$ ipython --no-banner

In [1]: import numpy as np

In [2]: from numpy import linalg as LA

In [3]: np.set_printoptions(precision=1, suppress=True, linewidth=120)

In [4]: mat = np.load("mat.npy")

In [5]: mat
Out[5]: 
array([[-3, -2, -1,  0],
       [ 1,  2,  3,  4],
       [ 5,  6,  7,  8],
       [ 9, 10, 11, 12]])

In [6]: np.allclose(mat, mat.T)
Out[6]: False

In [7]: np.trace(mat)
Out[7]: np.int64(18)

In [8]: np.round(np.sort(np.abs(LA.eigvals(mat))), 1) + 0
Out[8]: array([ 0. ,  0. ,  3.7, 21.7])

In [9]: round(float(LA.det(mat)), 1)
Out[9]: 0.0

In [10]: LA.matrix_power(mat, 2)
Out[10]: 
array([[  2,  -4, -10, -16],
       [ 50,  60,  70,  80],
       [ 98, 124, 150, 176],
       [146, 188, 230, 272]])

In [11]: mat @ mat
Out[11]: 
array([[  2,  -4, -10, -16],
       [ 50,  60,  70,  80],
       [ 98, 124, 150, 176],
       [146, 188, 230, 272]])

In [12]: print((mat + mat.T) / 2)
[[-3.  -0.5  2.   4.5]
 [-0.5  2.   4.5  7. ]
 [ 2.   4.5  7.   9.5]
 [ 4.5  7.   9.5 12. ]]

In [13]: feats = np.array([[-0.9, 1.4, -1.1],
    ...:     [-0.6, 0.8, 1.3],
    ...:     [2.3, -4.4, 1.5],
    ...:     [0.2, -5.5, -1.1],
    ...:     [-0.6, 0.1, 1.6],
    ...:     [0.2, -3.3, 1.2],
    ...:     [2.8, -3.4, 1.6],
    ...:     [1.9, 0.8, 0.3],
    ...:     [-1.2, 2.3, 0.1],
    ...:     [-2.6, 5.8, 0.3],
    ...:     [5.9, -0.5, -0.3]])

In [14]: labels = feats[:, 2] > np.median(feats[:, 2])

In [15]: u = feats[labels].mean(axis=0) - feats[~labels].mean(axis=0)

In [16]: ((feats - feats.mean(axis=0)) @ u > 0).astype(int)
Out[16]: array([0, 0, 1, 1, 0, 1, 1, 0, 0, 0, 0])

In [17]: print(labels.astype(int))
[0 1 1 0 1 1 1 0 0 0 0]

In [18]: u
Out[18]: array([ 0.3, -2.8,  1.7])
